% python3 -q
>>> import numpy as np
>>> from numpy import linalg as LA
>>> np.set_printoptions(precision=4, suppress=True, linewidth=120, sign=" ")
>>> cent = np.sign(np.array([[3, -1, 0, 3], [0, 2, -1, -3], [-2, -3, 3, -2], [1, -2, -1, -3]]))
>>> out = (np.tril(cent, -1) + np.eye(4)) @ (np.triu(cent, 1) + np.eye(4))
>>> evals = np.array([0, 2, 2, 0])
>>> W0 = np.rint(out * evals @ LA.inv(out)) + 0
>>> W0
array([[ -2., -12.,  -6.,  -4.],
       [  0.,   6.,   2.,   2.],
       [  4.,  12.,   8.,   4.],
       [ -4., -24., -12.,  -8.]])
>>> round(np.trace(LA.pinv(W0) @ W0), 4)
np.float64(2.0)
>>> np.allclose(W0[:-1].T @ LA.lstsq(W0[:-1].T, W0[-1])[0], W0[-1])
True
>>> np.unique(W0.round(6), axis=0).shape
(4, 4)
>>> W0 @ LA.pinv(W0) @ W0
array([[ -2., -12.,  -6.,  -4.],
       [  0.,   6.,   2.,   2.],
       [  4.,  12.,   8.,   4.],
       [ -4., -24., -12.,  -8.]])
>>> LA.lstsq(W0[:-1].T, W0[-1])[2]
np.int32(2)
>>> np.abs(np.diag(LA.qr(W0)[1])) > 1e-9
array([ True,  True, False, False])
>>> Uu, sig, VT = LA.svd(W0)
>>> np.argmax(sig[:-1] / (sig[1:] + 1e-6)) + 1
np.int64(2)
>>> out = Uu[:, :2] @ np.diag(sig[:2]) @ VT[:2]
>>> out.round(4) + 0
array([[ -2., -12.,  -6.,  -4.],
       [  0.,   6.,   2.,   2.],
       [  4.,  12.,   8.,   4.],
       [ -4., -24., -12.,  -8.]])
>>> LA.matrix_rank(W0, rtol=0.05)
np.int64(2)
>>> round(float(np.abs(W0 - out).max()), 4)
0.0
>>> E = np.loadtxt("out16.csv", delimiter=",")
>>> E
array([[ 0.1   ,  0.6   ,  1.7817,  1.    ],
       [-0.1   ,  1.1   ,  3.2812, -2.3   ],
       [ 0.4   ,  1.1   ,  3.4287, -1.6   ],
       [ 1.3   ,  0.4   ,  1.1363, -0.4   ],
       [ 0.4   , -0.1   , -0.1611,  0.1   ],
       [ 0.    , -1.    , -3.0269,  0.2   ],
       [ 1.1   , -1.3   , -3.7536, -0.3   ],
       [ 0.1   ,  1.8   ,  5.4629, -1.8   ],
       [ 0.7   , -1.1   , -3.2553, -2.8   ],
       [ 0.5   ,  1.3   ,  4.0786, -0.1   ],
       [-0.3   ,  2.    ,  6.0711, -1.1   ],
       [-1.7   ,  0.    , -0.1084, -0.9   ],
       [ 1.4   ,  0.2   ,  0.6203, -0.7   ],
       [ 0.5   ,  1.5   ,  4.4036,  1.6   ],
       [-1.5   ,  0.8   ,  2.4795,  0.    ],
       [-0.4   ,  2.2   ,  6.6028, -0.9   ],
       [-1.2   , -1.1   , -3.3907,  0.9   ],
       [ 1.2   ,  0.    ,  0.0707, -0.6   ],
       [-0.4   , -0.1   , -0.4181,  1.2   ],
       [-0.7   , -0.5   , -1.5778,  0.7   ],
       [ 0.6   ,  0.8   ,  2.4738,  0.4   ],
       [-2.    , -1.4   , -4.2506, -1.3   ],
       [ 1.7   ,  1.3   ,  3.953 ,  2.2   ],
       [ 1.1   ,  1.3   ,  3.9105,  0.    ]])
>>> rng = np.random.default_rng(478732)
>>> labels = rng.permutation(4)
>>> out = E[:, labels] * rng.choice([-1, 1], 4)
>>> out
array([[-1.    ,  0.6   , -0.1   ,  1.7817],
       [ 2.3   ,  1.1   ,  0.1   ,  3.2812],
       [ 1.6   ,  1.1   , -0.4   ,  3.4287],
       [ 0.4   ,  0.4   , -1.3   ,  1.1363],
       [-0.1   , -0.1   , -0.4   , -0.1611],
       [-0.2   , -1.    , -0.    , -3.0269],
       [ 0.3   , -1.3   , -1.1   , -3.7536],
       [ 1.8   ,  1.8   , -0.1   ,  5.4629],
       [ 2.8   , -1.1   , -0.7   , -3.2553],
       [ 0.1   ,  1.3   , -0.5   ,  4.0786],
       [ 1.1   ,  2.    ,  0.3   ,  6.0711],
       [ 0.9   ,  0.    ,  1.7   , -0.1084],
       [ 0.7   ,  0.2   , -1.4   ,  0.6203],
       [-1.6   ,  1.5   , -0.5   ,  4.4036],
       [-0.    ,  0.8   ,  1.5   ,  2.4795],
       [ 0.9   ,  2.2   ,  0.4   ,  6.6028],
       [-0.9   , -1.1   ,  1.2   , -3.3907],
       [ 0.6   ,  0.    , -1.2   ,  0.0707],
       [-1.2   , -0.1   ,  0.4   , -0.4181],
       [-0.7   , -0.5   ,  0.7   , -1.5778],
       [-0.4   ,  0.8   , -0.6   ,  2.4738],
       [ 1.3   , -1.4   ,  2.    , -4.2506],
       [-2.2   ,  1.3   , -1.7   ,  3.953 ],
       [-0.    ,  1.3   , -1.1   ,  3.9105]])
>>> Uu, _, VT = LA.svd(E.T @ out)
>>> np.round(LA.lstsq(E, out)[0], 4) + 0
array([[ 0.,  0., -1.,  0.],
       [ 0.,  1.,  0.,  0.],
       [ 0.,  0.,  0.,  1.],
       [-1.,  0.,  0.,  0.]])
>>> labels
array([ 3,  1,  0,  2])
